>>> import numpy as np
>>> np.set_printoptions(precision=3, suppress=True, linewidth=160)
>>> def tidy(a):
...     return np.round(a, 3) + 0
... 
>>> data = np.array([[2.0, 0.0, 2.0, -2.0],
...     [0.0, 2.0, 0.0, 0.0],
...     [0.0, 0.0, -4.0, 6.0],
...     [0.0, 0.0, -4.0, 6.0]])
>>> P = np.triu(np.array([[1, 0, 2, 3], [1, 0, 1, 3], [2, 1, 2, 2], [3, 3, 0, 0]]), 1) + np.eye(4)
>>> B = P @ data @ np.linalg.inv(P)
>>> np.linalg.matrix_rank(B)
np.int64(3)
>>> tidy(np.linalg.det(B))
np.float64(0.0)
>>> P @ data - data @ P
array([[  0.,   0., -24.,  20.],
       [  0.,   0., -18.,  18.],
       [  0.,   0.,  -8.,  20.],
       [  0.,   0.,   0.,   8.]])
>>> np.trace(B), np.trace(data)
(np.float64(6.0), np.float64(6.0))
>>> F = np.load("test9.npy")
>>> F
array([[ -1,  -7,   6,   2],
       [ -8, -15,   7,   0],
       [-15,  -9,  14,  -2],
       [ -7, -14,  12, -10],
       [ -6, -11,   9, -19],
       [  0, -18,   4, -26],
       [  2, -14,  13, -28],
       [ -4, -20,   7, -23],
       [  3, -25,   2, -25],
       [ -6, -30,  -5, -16],
       [ -7, -29,  -7, -10],
       [ -9, -25,  -3,  -3],
       [  0, -19,  -4,   4],
       [  1, -21,  -6,   7],
       [ 10, -25,  -5,   6],
       [  1, -24, -12,   4],
       [ 10, -18, -19,  -4],
       [  8, -19, -22,  -6],
       [  4, -14, -28,  -9],
       [  5, -23, -26, -16],
       [  8, -29, -35, -13],
       [ 11, -35, -42, -15],
       [  5, -43, -34, -19],
       [ -2, -41, -29, -23],
       [ -4, -43, -36, -25],
       [  4, -52, -32, -21],
       [  5, -43, -37, -19],
       [  0, -38, -31, -20],
       [ -1, -35, -26, -16],
       [  1, -38, -25,  -9],
       [ -6, -36, -20,  -1]])
>>> def softmax(z):
...     e = np.exp(z - z.max(axis=-1, keepdims=True))
...     return e / e.sum(axis=-1, keepdims=True)
... 
>>> tidy(softmax(F).sum(axis=1))
array([1., 1., 1., 1., 1., 1., 1., 1., 1., 1., 1., 1., 1., 1., 1., 1., 1., 1., 1., 1., 1., 1., 1., 1., 1., 1., 1., 1., 1., 1., 1.])
>>> tidy(softmax(F[3] + 2))
array([0., 0., 1., 0.])
>>> S = F @ F.T / np.sqrt(4)
>>> softmax(S).round(6).argmax(axis=1)
array([11, 25,  2,  7,  6, 25,  6, 25, 25, 25, 25, 25, 25, 25, 25, 25, 25, 25, 21, 25, 25, 25, 25, 25, 25, 25, 25, 25, 25, 25, 25])
